$ python3 -q
>>> import numpy as np
>>> from numpy import linalg as LA
>>> np.set_printoptions(precision=2, suppress=True, linewidth=100, legacy="1.25")
>>> M = np.load("m.npy")
>>> print(M)
[[ 0.4  1.5  1.8 -0.1]
 [ 0.6  0.3  0.9 -0.1]
 [ 0.   0.9 -2.1 -0.9]
 [-0.3  0.7 -0.1  0.3]
 [ 1.5 -0.5 -1.1 -0.1]
 [ 2.   1.5 -1.1 -2.3]
 [-0.4  0.4 -2.6  1.4]
 [-1.2 -0.4 -0.2 -1.1]]
>>> x = np.array([-1, 0, -2, -2])
>>> target = M @ x
>>> target
array([-3.8, -2.2,  6. , -0.1,  0.9,  4.8,  2.8,  3.8])
>>> np.round(LA.lstsq(M, target)[0], 2) + 0
array([-1.,  0., -2., -2.])
>>> rng = np.random.default_rng(99554)
>>> target = target + 0.3 * rng.normal(size=8)
>>> print(target)
[-3.92 -2.71  6.69 -0.21  0.88  4.58  3.07  3.76]
>>> c, *_ = LA.lstsq(M, target)
>>> c.round()
array([-1.,  0., -2., -2.])
>>> U, sigma = LA.svd(M)
Traceback (most recent call last):
  File "<python-input-14>", line 1, in <module>
    U, sigma = LA.svd(M)
    ^^^^^^^^
ValueError: too many values to unpack (expected 2)
>>> U, sigma, Vh = LA.svd(M, full_matrices=False)
>>> np.abs(Vh[0])
array([0.3 , 0.23, 0.88, 0.29])
>>> (sigma > 1e-8).sum()
4
>>> np.round(U.T @ U, 2) + 0
array([[1., 0., 0., 0.],
       [0., 1., 0., 0.],
       [0., 0., 1., 0.],
       [0., 0., 0., 1.]])
>>> print(sigma / sigma[0])
[1.   0.88 0.51 0.47]
>>> np.round(Vh @ Vh.T, 2) + 0
array([[1., 0., 0., 0.],
       [0., 1., 0., 0.],
       [0., 0., 1., 0.],
       [0., 0., 0., 1.]])
>>> out = np.c_[M[:, :2] @ np.array([[2, 4], [3, 2]]), np.array([2, 2, 1, 1, 0, 1, 0, 1])]
>>> out
array([[ 5.3,  4.6,  2. ],
       [ 2.1,  3. ,  2. ],
       [ 2.7,  1.8,  1. ],
       [ 1.5,  0.2,  1. ],
       [ 1.5,  5. ,  0. ],
       [ 8.5, 11. ,  1. ],
       [ 0.4, -0.8,  0. ],
       [-3.6, -5.6,  1. ]])
>>> LA.matrix_rank(np.c_[M, out])
5
>>> U, sigma, Vh = LA.svd(out, full_matrices=False)
>>> np.round(Vh @ Vh.T, 2) + 0
array([[1., 0., 0.],
       [0., 1., 0.],
       [0., 0., 1.]])
>>> np.round(U.T @ U, 2) + 0
array([[1., 0., 0.],
       [0., 1., 0.],
       [0., 0., 1.]])
>>> np.round(U.T @ out @ Vh.T, 2) + 0
array([[18.32,  0.  ,  0.  ],
       [ 0.  ,  3.71,  0.  ],
       [ 0.  ,  0.  ,  1.9 ]])
>>> gram = M.T @ M
>>> LA.matrix_rank(gram)
4
>>> np.trace(gram), (M ** 2).sum()
(42.0, 42.0)
>>> np.allclose(gram, gram.T)
True
>>> out = np.array([[1, 1], [1, -1]])
>>> arr = np.kron(out, np.kron(out, out))[rng.permutation(8)][:6]
>>> arr
array([[ 1,  1,  1,  1,  1,  1,  1,  1],
       [ 1, -1,  1, -1,  1, -1,  1, -1],
       [ 1,  1, -1, -1, -1, -1,  1,  1],
       [ 1, -1, -1,  1, -1,  1,  1, -1],
       [ 1,  1, -1, -1,  1,  1, -1, -1],
       [ 1,  1,  1,  1, -1, -1, -1, -1]])
>>> out = np.array([[-5, 3],
...     [5, -5],
...     [4, -5],
...     [-2, -5],
...     [4, 5],
...     [2, 0],
...     [-5, 0],
...     [1, -2]])
>>> print(LA.matrix_rank(np.vstack([arr, out.T])))
8
>>> out.T @ arr.T
array([[  4,  -8, -12, -24,   8,   0],
       [ -9,  15,   1,   5,  15, -15]])
>>> np.einsum("ik,kj->ji", arr, out)
array([[  4,  -8, -12, -24,   8,   0],
       [ -9,  15,   1,   5,  15, -15]])
>>> np.einsum("ik,kj->ij", arr, out)
array([[  4,  -9],
       [ -8,  15],
       [-12,   1],
       [-24,   5],
       [  8,  15],
       [  0, -15]])
>>> print(np.einsum("ij->j", arr))
[ 6  2  0  0  0  0  2 -2]
>>> W = np.array([[4, 4, 3, 3, 1],
...     [5, 0, 1, 0, 1],
...     [5, 5, 1, 0, 1],
...     [1, 5, 2, 1, 1],
...     [3, 5, 1, 4, 2],
...     [1, 1, 2, 4, 4],
...     [2, 0, 1, 1, 1],
...     [5, 4, 3, 5, 2]])
>>> c = np.array([-3, 2, 3, 2, 3])
>>> act = np.maximum(arr @ W + c, 0)
>>> (act > 0).mean(axis=0)
array([0.5 , 0.5 , 1.  , 0.67, 0.5 ])
>>> C = np.array([[1, 0], [2, 3], [3, 0], [3, 2], [0, 0]])
>>> (act @ C).round(6).argmax(axis=1)
array([0, 1, 0, 0, 0, 0])
>>> W @ C
array([[30, 18],
       [ 8,  0],
       [18, 15],
       [20, 17],
       [28, 23],
       [21, 11],
       [ 8,  2],
       [37, 22]])
>>> f, r1 = arr[0], arr[4]
>>> f @ f
8
>>> pr = (f @ r1) / (f @ f) * f
>>> pr
array([0., 0., 0., 0., 0., 0., 0., 0.])
>>> (r1 - pr) @ f
0.0
>>> print(r1 - pr)
[ 1.  1. -1. -1.  1.  1. -1. -1.]
>>> print(round(LA.norm(f + r1) ** 2 + LA.norm(f - r1) ** 2, 2))
32.0
>>> data = np.load("case11.npy")
>>> data
array([[ 0.07, -1.22,  0.12, -0.49,  0.16,  0.31,  4.45,  0.33, -0.06,  3.85],
       [-0.23,  1.21,  0.06, -0.56, -0.26,  0.24,  1.47,  0.23, -0.15, -1.08],
       [-0.23,  2.25,  0.67,  0.37, -0.13,  0.1 ,  0.87, -0.26, -0.2 ,  0.65],
       [-0.45,  0.07,  0.37, -0.85, -0.01,  0.02,  1.41, -1.03,  0.04, -0.28],
       [-0.17,  0.68,  0.01, -0.45,  0.12,  0.1 , -4.78,  0.1 , -0.11,  2.3 ],
       [ 0.03,  0.83,  0.08, -0.72,  0.05,  0.1 , -1.43,  1.14,  0.21,  1.52],
       [ 0.35, -0.6 ,  0.41,  1.61, -0.07,  0.11, -2.07,  0.93,  0.04, -3.09],
       [-0.02,  2.15,  0.03, -1.99,  0.13,  0.21,  0.99,  0.17,  0.04,  1.34],
       [ 0.  , -0.2 ,  0.22, -1.74, -0.04, -0.12, -2.27,  0.71, -0.28,  1.02],
       [ 0.29,  0.63,  0.14,  0.15, -0.08, -0.09,  0.31, -0.72, -0.05, -0.01],
       [ 0.73,  0.83,  0.16,  0.54, -0.02,  0.12, -2.69, -0.3 , -0.14,  0.4 ],
       [-0.18,  0.36,  0.7 , -0.83, -0.06,  0.02, -1.26,  0.67, -0.08, -2.08],
       [-0.56, -0.07, -0.59, -0.31,  0.09,  0.05,  4.49,  0.59, -0.01, -1.51],
       [ 0.08,  1.17,  0.1 ,  0.79, -0.15,  0.24, -1.83,  0.69, -0.15, -1.71],
       [ 0.29, -0.04,  0.51, -1.1 ,  0.14,  0.59,  4.87, -1.04, -0.15, -1.08],
       [ 0.27, -0.31, -0.15,  1.7 , -0.1 ,  0.32,  4.15, -0.35, -0.01, -1.44],
       [-0.18,  0.96, -0.42,  0.04,  0.12, -0.08,  0.63, -0.7 ,  0.06, -0.16],
       [ 1.19,  2.29, -0.32,  1.04,  0.18, -0.16,  2.01,  0.33,  0.01, -1.29],
       [ 0.03, -1.33, -0.17, -0.58,  0.15, -0.08,  5.32,  0.44, -0.13,  1.15],
       [ 1.25,  0.66, -0.29,  0.95, -0.03, -0.05,  0.03, -0.5 , -0.28, -0.06],
       [-0.06,  1.47,  0.2 ,  1.13, -0.07, -0.08,  0.68,  0.13,  0.14, -0.99],
       [-0.66,  0.93,  0.42,  0.1 ,  0.21,  0.43,  1.74, -0.21, -0.01, -3.58],
       [ 0.29, -0.2 ,  0.15,  0.64, -0.05, -0.24,  2.02, -1.28,  0.06, -0.47],
       [-0.41, -0.42, -0.32, -2.7 ,  0.08, -0.25, -0.02,  1.03,  0.11, -1.15],
       [ 0.64, -1.8 , -0.22,  0.8 ,  0.11, -0.14, -2.65, -0.69, -0.12, -2.56],
       [-0.16,  0.83,  0.04,  0.38, -0.3 , -0.13,  1.62,  1.  , -0.12, -0.27],
       [ 0.21,  1.14,  0.2 , -1.09, -0.09,  0.15, -5.7 , -0.04,  0.21, -2.6 ],
       [ 0.66,  0.28, -0.06, -0.39, -0.04,  0.34, -0.77, -0.56, -0.02,  0.85],
       [ 0.3 ,  0.77,  0.14, -2.39, -0.12,  0.37,  0.43,  0.59,  0.11,  0.05],
       [ 0.19, -0.94, -0.22,  0.26, -0.09, -0.33,  4.03, -0.05, -0.16, -1.71],
       [-0.13,  0.44, -0.31, -1.87, -0.07, -0.2 ,  1.83, -0.67,  0.01, -0.54],
       [-0.55, -2.09,  0.11, -0.44,  0.18,  0.18,  1.79,  0.33, -0.03,  1.5 ],
       [-0.09,  0.58,  0.42, -1.02, -0.01,  0.14, -0.93, -0.87,  0.11, -1.88],
       [ 0.46,  1.27,  0.84,  2.7 ,  0.02,  0.24,  3.62, -0.78,  0.09,  3.95],
       [-0.22,  0.62, -0.04, -2.1 , -0.07,  0.1 ,  1.7 , -0.15,  0.04,  0.49],
       [ 0.42, -1.05,  0.27,  0.75, -0.02, -0.16, -0.52, -0.45,  0.08, -1.67],
       [ 0.12, -0.01,  0.38, -1.24, -0.03,  0.59, -4.86,  0.13,  0.09,  1.01],
       [-0.96,  0.46,  0.02,  1.84,  0.07, -0.24, -0.89, -0.01,  0.1 ,  0.81],
       [-0.14, -1.4 , -0.34, -0.32,  0.09, -0.27,  0.35,  0.18,  0.06,  0.05],
       [-0.23,  2.65, -0.17,  1.34,  0.  ,  0.33,  4.27,  0.24, -0.18, -0.96],
       [ 0.63, -1.12, -0.47,  0.02,  0.02,  0.26,  4.03, -0.2 ,  0.07, -0.59]])
>>> np.count_nonzero(arr)
48
>>> arr.sum(axis=0)
array([ 6,  2,  0,  0,  0,  0,  2, -2])
>>> dist = LA.norm(data[:, None] - data[None], axis=-1)
>>> dist[0].round(6).argsort(kind="stable")[:4]
array([ 0, 18, 31, 33])
>>> dist.shape
(41, 41)
>>> dist.mean(axis=1).argmax()
26
>>> np.flatnonzero(dist[0] < dist.mean() / 2)
array([0])
>>> f = np.array([0, 2])
>>> print(np.round(np.cross(data[8, :3], data[7, :3]), 2) + 0)
[-0.48  0.    0.  ]
>>> np.convolve(data[8], f)
array([ 0.  ,  0.  , -0.4 ,  0.44, -3.48, -0.08, -0.24, -4.54,  1.42, -0.56,  2.04])
>>> np.correlate(data[8], data[7], "full")
array([ 0.  , -0.27,  0.29, -2.36, -0.28, -0.28, -4.76,  0.86, -1.53,  2.24,  0.71, -3.76,  5.51,
       -1.56, -4.17, -0.47, -0.59,  2.2 , -0.02])
>>> out = np.array([[0, -2, -2, 1, 0],
...     [1, -1, 0, -2, -2],
...     [-1, 0, 1, 0, 0],
...     [1, -1, 2, -1, -2],
...     [0, 0, 1, 2, -2]])
>>> feats = np.tril(out)
>>> feats
array([[ 0,  0,  0,  0,  0],
       [ 1, -1,  0,  0,  0],
       [-1,  0,  1,  0,  0],
       [ 1, -1,  2, -1,  0],
       [ 0,  0,  1,  2, -2]])
>>> np.round(feats @ LA.pinv(feats) @ feats, 2) + 0
array([[ 0.,  0.,  0.,  0.,  0.],
       [ 1., -1.,  0.,  0.,  0.],
       [-1.,  0.,  1.,  0.,  0.],
       [ 1., -1.,  2., -1.,  0.],
       [ 0.,  0.,  1.,  2., -2.]])
>>> np.allclose(feats[:-1].T @ LA.lstsq(feats[:-1].T, feats[-1])[0], feats[-1])
False
>>> print(round(np.trace(LA.pinv(feats) @ feats), 2))
4.0
>>> np.abs(np.diag(LA.qr(feats)[1])) > 1e-9
array([ True,  True,  True,  True, False])
>>> A = np.loadtxt("arr.csv", delimiter=",")
>>> A
array([[ 0.46, -0.76, -0.33, -0.33],
       [-0.76, -0.07, -0.46, -0.46],
       [-0.33, -0.46,  0.8 , -0.2 ],
       [-0.33, -0.46, -0.2 ,  0.8 ]])
>>> x = np.array([0, -7, 6, 1])
>>> round(float(LA.norm(x)), 2), round(LA.norm(A @ x), 2)
(9.27, 9.27)
>>> print(np.abs(LA.eigvals(A)))
[1. 1. 1. 1.]
>>> LA.norm(A, axis=0)
array([1., 1., 1., 1.])
>>> np.round(A.T @ A, 2) + 0
array([[1., 0., 0., 0.],
       [0., 1., 0., 0.],
       [0., 0., 1., 0.],
       [0., 0., 0., 1.]])
>>> U, sigma = LA.svd(A)
Traceback (most recent call last):
  File "<python-input-82>", line 1, in <module>
    U, sigma = LA.svd(A)
    ^^^^^^^^
ValueError: too many values to unpack (expected 2)
>>> U, sigma, Vh = LA.svd(A, full_matrices=False)
>>> np.cumsum(sigma ** 2) / np.sum(sigma ** 2)
array([0.25, 0.5 , 0.75, 1.  ])
>>> np.sqrt((sigma ** 2).sum()), np.round(LA.norm(A), 2)
(2.0, 2.0)
>>> print(U.shape, sigma.shape, Vh.shape)
(4, 4) (4,) (4, 4)
>>> np.allclose(U * sigma @ Vh, A)
True
>>> x = np.array([-2, 0, 1, 1])
>>> h = np.maximum(A @ x, 0)
>>> print(np.maximum(A @ x, 0) - np.maximum(-A @ x, 0))
[-1.57  0.61  1.26  1.26]
>>> print(A.T @ h)
[-1.29 -1.19  0.49  0.49]
>>> np.flatnonzero(h > 1e-9)
array([1, 2, 3])
>>> print(h)
[0.   0.61 1.26 1.26]
>>> mat = np.loadtxt("block17.csv", delimiter=",")
>>> print(mat)
[[ 21.04 -16.89 -20.97 -26.55 -17.19 -15.16  -0.38 -22.55]
 [ 19.92 -15.61 -19.77 -24.87 -16.25 -14.19  -0.79 -20.87]
 [ 15.79 -11.04 -15.44 -18.85 -12.81 -10.74  -2.11 -14.93]
 [ 11.31  -6.44 -10.94 -12.71  -9.12  -7.26  -3.05  -8.98]
 [  8.5   -3.81  -8.23  -9.1   -6.82  -5.26  -3.28  -5.6 ]
 [  8.14  -3.5   -7.89  -8.66  -6.53  -5.01  -3.28  -5.2 ]
 [  6.67  -2.26  -6.52  -6.9   -5.34  -4.04  -3.23  -3.61]
 [  6.56  -2.17  -6.42  -6.77  -5.25  -3.97  -3.22  -3.5 ]
 [  3.14   0.14  -3.34  -3.04  -2.52  -1.93  -2.46  -0.51]
 [  1.8    0.67  -2.14  -1.76  -1.46  -1.22  -1.79   0.23]
 [  1.59   0.72  -1.95  -1.57  -1.3   -1.11  -1.65   0.31]
 [  1.08   0.76  -1.46  -1.11  -0.89  -0.84  -1.27   0.43]
 [  0.13   0.28  -0.3   -0.2   -0.12  -0.19  -0.23   0.19]
 [  0.05   0.13  -0.13  -0.09  -0.05  -0.08  -0.09   0.08]
 [ -0.09  -0.57   0.53   0.36   0.12   0.39   0.25  -0.36]
 [ -0.08  -0.76   0.7    0.49   0.14   0.53   0.28  -0.47]
 [  0.02  -1.42   1.36   1.02   0.14   1.12   0.18  -0.78]
 [  0.1   -1.69   1.68   1.31   0.13   1.43   0.04  -0.86]
 [  1.74  -2.62   9.75  11.11   0.23  10.32  -8.64   3.52]
 [  1.77  -2.55  10.07  11.54   0.26  10.68  -9.04   3.81]
 [  1.96  -1.85  12.62  14.99   0.53  13.54 -12.21   6.17]]
>>> try:
...     LA.inv(mat)
... except LA.LinAlgError as e:
...     print(repr(e))
... 
LinAlgError('Last 2 dimensions of the array must be square')
>>> round(np.trace(LA.pinv(mat) @ mat), 2)
3.0
>>> print(LA.lstsq(mat[:-1].T, mat[-1])[2])
3
>>> np.allclose(mat[:-1].T @ LA.lstsq(mat[:-1].T, mat[-1])[0], mat[-1])
True
